>>> import numpy as np
>>> import numpy.linalg as la
>>> np.set_printoptions(precision=2, suppress=True, linewidth=200, sign=" ")
>>> def rnd(a):
...     return np.round(a, 2) + 0
... 
>>> K = np.diag(np.array([-5, -4, 0]))
>>> K
array([[-5,  0,  0],
       [ 0, -4,  0],
       [ 0,  0,  0]])
>>> # looks like rank 2
>>> Uu, s, vt = la.svd(K)
>>> vecs = vt[:(s > 1e-8).sum()]
>>> rng = np.random.default_rng(819)
>>> x0 = K[0] + 3 * K[2] + rng.integers(2) * np.eye(3)[1]
>>> x0
array([-5.,  1.,  0.])
>>> np.diag(vecs.T @ vecs)
array([ 1.,  1.,  0.])
>>> np.allclose(vecs.T @ vecs @ x0, x0)
True
>>> rnd(la.norm(x0 - vecs.T @ vecs @ x0))
np.float64(0.0)
>>> [int(la.matrix_rank(la.matrix_power(K, p))) for p in range(1, 4)]
[2, 2, 2]
>>> (K != 0).astype(int)
array([[ 1,  0,  0],
       [ 0,  1,  0],
       [ 0,  0,  0]])
>>> (la.matrix_power((K != 0) + (K.T != 0) + np.eye(3), 3) > 0).astype(int)
array([[ 1,  0,  0],
       [ 0,  1,  0],
       [ 0,  0,  1]])
>>> K @ K
array([[ 25,   0,   0],
       [  0,  16,   0],
       [  0,   0,   0]])
>>> [round(float(x), 2) for x in la.svd(K, compute_uv=False)[:3]]
[5.0, 4.0, 0.0]
>>> la.matrix_rank(K, rtol=0.1)
np.int64(2)
>>> rnd(la.norm(K, 2) / la.norm(K))
np.float64(0.78)
>>> rnd(la.eigvalsh(K).min())
np.float64(-5.0)
>>> W0 = np.load("block12.npy")
>>> rnd(W0)
array([[-2.61, -3.7 , -0.38, -0.83, -1.62,  1.03],
       [ 0.98,  3.04, -2.2 ,  3.1 ,  0.44,  0.4 ],
       [ 2.01,  0.77, -1.7 ,  3.03, -1.57, -2.41],
       [ 3.53, -0.46,  1.63, -0.68,  1.46,  2.66],
       [ 0.4 , -2.46, -1.32,  2.35, -3.22, -1.08],
       [-0.69,  1.65,  3.12,  1.3 ,  2.94,  1.33],
       [-0.73, -1.79,  4.02, -1.92, -0.43,  1.11],
       [-0.68, -0.2 , -2.24,  2.1 , -1.86,  3.41],
       [-1.03,  0.41, -2.61, -3.31,  2.45,  0.04],
       [ 0.09,  0.93, -0.01,  3.46,  0.89, -3.37],
       [-3.02,  3.08,  0.25,  0.64,  0.86,  2.28],
       [ 2.69, -0.49, -1.56, -3.39, -1.48,  1.19],
       [ 0.81,  3.07,  0.39, -0.17, -3.23,  2.08],
       [-2.15,  0.57, -2.5 , -0.66, -1.64, -3.27],
       [ 0.14, -0.59,  1.05, -3.07, -1.08,  3.6 ],
       [ 2.03, -2.34, -1.2 , -1.39, -2.14, -2.73],
       [ 0.64,  1.49,  1.23,  0.59, -2.67, -3.66],
       [-1.26,  3.79, -0.72, -1.61,  0.4 , -2.4 ],
       [-2.82,  3.79, -1.58,  0.12, -0.38,  0.3 ],
       [ 0.02, -0.29, -3.08,  3.31, -1.49, -1.51],
       [ 2.5 , -2.01,  0.84, -2.93, -1.84, -1.42],
       [ 2.73,  3.27, -1.4 , -1.37, -0.3 , -1.7 ]])
>>> Xc = W0 - W0.mean(axis=0)
>>> vecs = la.svd(Xc)[2][:5]
>>> Y = Xc - Xc @ vecs.T @ vecs
>>> rnd(np.cov(Xc @ vecs.T, rowvar=False))
array([[ 7.28,  0.  ,  0.  ,  0.  ,  0.  ],
       [ 0.  ,  6.09,  0.  ,  0.  ,  0.  ],
       [ 0.  ,  0.  ,  3.88,  0.  ,  0.  ],
       [ 0.  ,  0.  ,  0.  ,  3.23,  0.  ],
       [ 0.  ,  0.  ,  0.  ,  0.  ,  2.8 ]])
>>> rnd((Xc @ vecs.T).std(axis=0))
array([ 2.64,  2.41,  1.93,  1.76,  1.64])
>>> rnd(Y.std(axis=0))
array([ 0.19,  0.51,  0.53,  0.07,  1.06,  0.03])
>>> Xc = W0 - W0.mean(axis=0)
>>> Uu, s, vt = la.svd(Xc, full_matrices=False)
>>> rnd(vt[0] * np.sign(vt[0, np.abs(vt[0]).argmax()]))
array([-0.08,  0.37, -0.4 ,  0.61, -0.07, -0.57])
>>> (np.sign(Uu[:, 0]) == np.sign(Uu[0, 0])).astype(int)
array([ 1,  0,  0,  1,  0,  1,  1,  1,  1,  0,  1,  1,  1,  0,  1,  1,  0,  0,  0,  0,  1,  0])
>>> np.abs(vt[0]).argmax()
np.int64(3)
>>> np.abs(Uu[:, 0]).argmax()
np.int64(14)
>>> la.matrix_rank(Xc)
np.int64(6)
>>> F = np.load("m.npy")
>>> F
array([[ 1, -2,  4, -8],
       [ 1, -1,  1, -1],
       [ 1,  0,  0,  0],
       [ 1,  1,  1,  1],
       [ 1,  2,  4,  8],
       [ 1,  3,  9, 27]])
>>> # row 5 dominates
>>> blk = np.stack([F, 4 * F, F[::-1]])
>>> blk.sum(axis=0)
array([[  6,  -7,  29, -13],
       [  6,  -3,   9,   3],
       [  6,   1,   1,   1],
       [  6,   5,   5,   5],
       [  6,   9,  21,  39],
       [  6,  13,  49, 127]])
>>> la.matrix_rank(blk.reshape(3, -1))
np.int64(2)
>>> Y = np.c_[F[:, :3] @ np.array([[1, 3, 1], [2, 3, 3], [1, 1, 0]]), np.array([-1, -4, 5, 5, 1, 4])]
>>> Y
array([[ 1,  1, -5, -1],
       [ 0,  1, -2, -4],
       [ 1,  3,  1,  5],
       [ 4,  7,  4,  5],
       [ 9, 13,  7,  1],
       [16, 21, 10,  4]])
>>> rnd(la.norm(Y - F @ la.lstsq(F, Y)[0], axis=0))
array([ 0.  ,  0.  ,  0.  ,  6.18])
>>> rnd(la.norm(la.qr(F)[0].T @ Y, axis=0) ** 2 / ((Y ** 2).sum(axis=0) + 1e-12))
array([ 1.  ,  1.  ,  1.  ,  0.55])
>>> O, vecs = la.qr(Y[:, :2])[0], la.qr(Y[:, 2:])[0]
>>> s = la.svd(O.T @ vecs, compute_uv=False)
>>> (s > 0.9).sum()
np.int64(0)
>>> rnd(la.norm(O @ O.T - vecs @ vecs.T, 2))
np.float64(0.91)
>>> X = np.array([[2.0, 0.0, 0.0, 0.0, 0.0],
...     [0.0, 0.0, 3.0, 2.0, 0.0],
...     [0.0, 3.0, 1.0, 0.0, 0.0],
...     [0.0, 2.0, 0.0, 3.0, 1.0],
...     [0.0, 2.0, 2.0, 3.0, 1.0]])
>>> np.allclose(X, X.T)
False
>>> rnd(la.matrix_power(X, 4))
array([[  16.,    0.,    0.,    0.,    0.],
       [   0.,  254.,  137.,  224.,   58.],
       [   0.,  117.,  157.,  174.,   30.],
       [   0.,  312.,  272.,  416.,   96.],
       [   0.,  396.,  310.,  464.,  108.]])
>>> rnd(np.sort(np.abs(la.eigvals(X))))
array([ 0.33,  2.  ,  2.29,  2.98,  5.37])
>>> rnd(np.abs(la.eigvals(X)).max())
np.float64(5.37)
>>> J = np.load("out10.npy")
>>> J
array([[ 5,  1,  0,  0],
       [ 0,  1,  2,  5],
       [ 0,  0,  4,  1],
       [ 0,  0,  0,  3]])
>>> # triangular: eigenvalues sit on the diagonal
>>> np.abs(J).max()
np.int64(5)
>>> np.diff(J, axis=0)
array([[-5,  0,  2,  5],
       [ 0, -1,  2, -4],
       [ 0,  0, -4,  2]])
>>> J.shape
(4, 4)
>>> J.sum(axis=1)
array([ 6,  8,  5,  3])
>>> np.unravel_index(np.abs(J).argmax(), J.shape)
(np.int64(0), np.int64(0))
>>> np.count_nonzero(J)
np.int64(8)
>>> def softmax(z):
...     e = np.exp(z - z.max(axis=-1, keepdims=True))
...     return e / e.sum(axis=-1, keepdims=True)
... 
>>> rnd(softmax(J[0] + -2))
array([ 0.97,  0.02,  0.01,  0.01])
>>> rnd(softmax(J).sum(axis=1))
array([ 1.,  1.,  1.,  1.])
>>> rnd(softmax(10 * J[0]))
array([ 1.,  0.,  0.,  0.])
>>> rnd(softmax(J[0]))
array([ 0.97,  0.02,  0.01,  0.01])
>>> S = J @ J.T / np.sqrt(4)
>>> rnd(softmax(S)[0] @ J)
array([ 5.,  1.,  0.,  0.])
>>> rnd(softmax(S + np.triu(np.full(S.shape, -np.inf), 1)))
array([[ 1.  ,  0.  ,  0.  ,  0.  ],
       [ 0.  ,  1.  ,  0.  ,  0.  ],
       [ 0.  ,  0.12,  0.88,  0.  ],
       [ 0.  ,  0.95,  0.  ,  0.05]])
>>> arr = np.load("layer8.npy")
>>> arr
array([[ 0,  1,  0],
       [ 0,  0,  1],
       [ 1,  0,  0]])
>>> # columns are unit length and at right angles
>>> w1 = np.array([[2, 1, 1, 3], [1, 3, 2, 1], [0, 1, 0, 3]])
>>> coef = np.array([1, 3, 2, 2])
>>> hid = np.maximum(arr @ w1 + coef, 0)
>>> (hid > 0).mean(axis=0)
array([ 1.,  1.,  1.,  1.])
>>> hid
array([[ 2,  6,  4,  3],
       [ 1,  4,  2,  5],
       [ 3,  4,  3,  5]])
>>> la.matrix_rank(hid)
np.int64(3)
>>> Z = np.array([[0, 0, 1], [0, 2, 0], [3, 1, 1], [2, 0, 0]])
>>> (hid @ Z).round(6).argmax(axis=1)
array([ 0,  0,  0])
>>> Y = J / np.sqrt((J ** 2).mean(axis=1, keepdims=True))
>>> rnd(Y[2])
array([ 0.  ,  0.  ,  1.94,  0.49])
>>> la.matrix_rank(Y) == la.matrix_rank(J)
np.True_
>>> J - J.mean(axis=1, keepdims=True)
array([[ 3.5 , -0.5 , -1.5 , -1.5 ],
       [-2.  , -1.  ,  0.  ,  3.  ],
       [-1.25, -1.25,  2.75, -0.25],
       [-0.75, -0.75, -0.75,  2.25]])
>>> M = np.diag(5 * np.array([0, 2, 3, 1, 0, -2, 3])) + np.array([[1, 0, -2, 0, 0, -3, -3],
...     [-4, 2, 3, -1, -3, -2, 1],
...     [-3, -4, 2, 4, -4, 2, -5],
...     [-5, 2, -5, 4, 0, 1, 1],
...     [3, 5, -2, 3, -5, 0, -2],
...     [4, -5, 0, 1, -2, 2, 5],
...     [-5, -3, -3, -2, 2, 1, 3]])
>>> M
array([[ 1,  0, -2,  0,  0, -3, -3],
       [-4, 12,  3, -1, -3, -2,  1],
       [-3, -4, 17,  4, -4,  2, -5],
       [-5,  2, -5,  9,  0,  1,  1],
       [ 3,  5, -2,  3, -5,  0, -2],
       [ 4, -5,  0,  1, -2, -8,  5],
       [-5, -3, -3, -2,  2,  1, 18]])
>>> O, R = la.qr(M)
>>> np.trace(O @ O.T)
np.float64(7.0)
>>> np.allclose(R.T @ R, M.T @ M)
True
>>> rnd(abs(R[0, 0])), rnd(la.norm(M[:, 0]))
(np.float64(10.05), np.float64(10.05))
>>> rnd(O @ R)
array([[ 1.,  0., -2.,  0.,  0., -3., -3.],
       [-4., 12.,  3., -1., -3., -2.,  1.],
       [-3., -4., 17.,  4., -4.,  2., -5.],
       [-5.,  2., -5.,  9.,  0.,  1.,  1.],
       [ 3.,  5., -2.,  3., -5.,  0., -2.],
       [ 4., -5.,  0.,  1., -2., -8.,  5.],
       [-5., -3., -3., -2.,  2.,  1., 18.]])
>>> O.shape, R.shape
((7, 7), (7, 7))
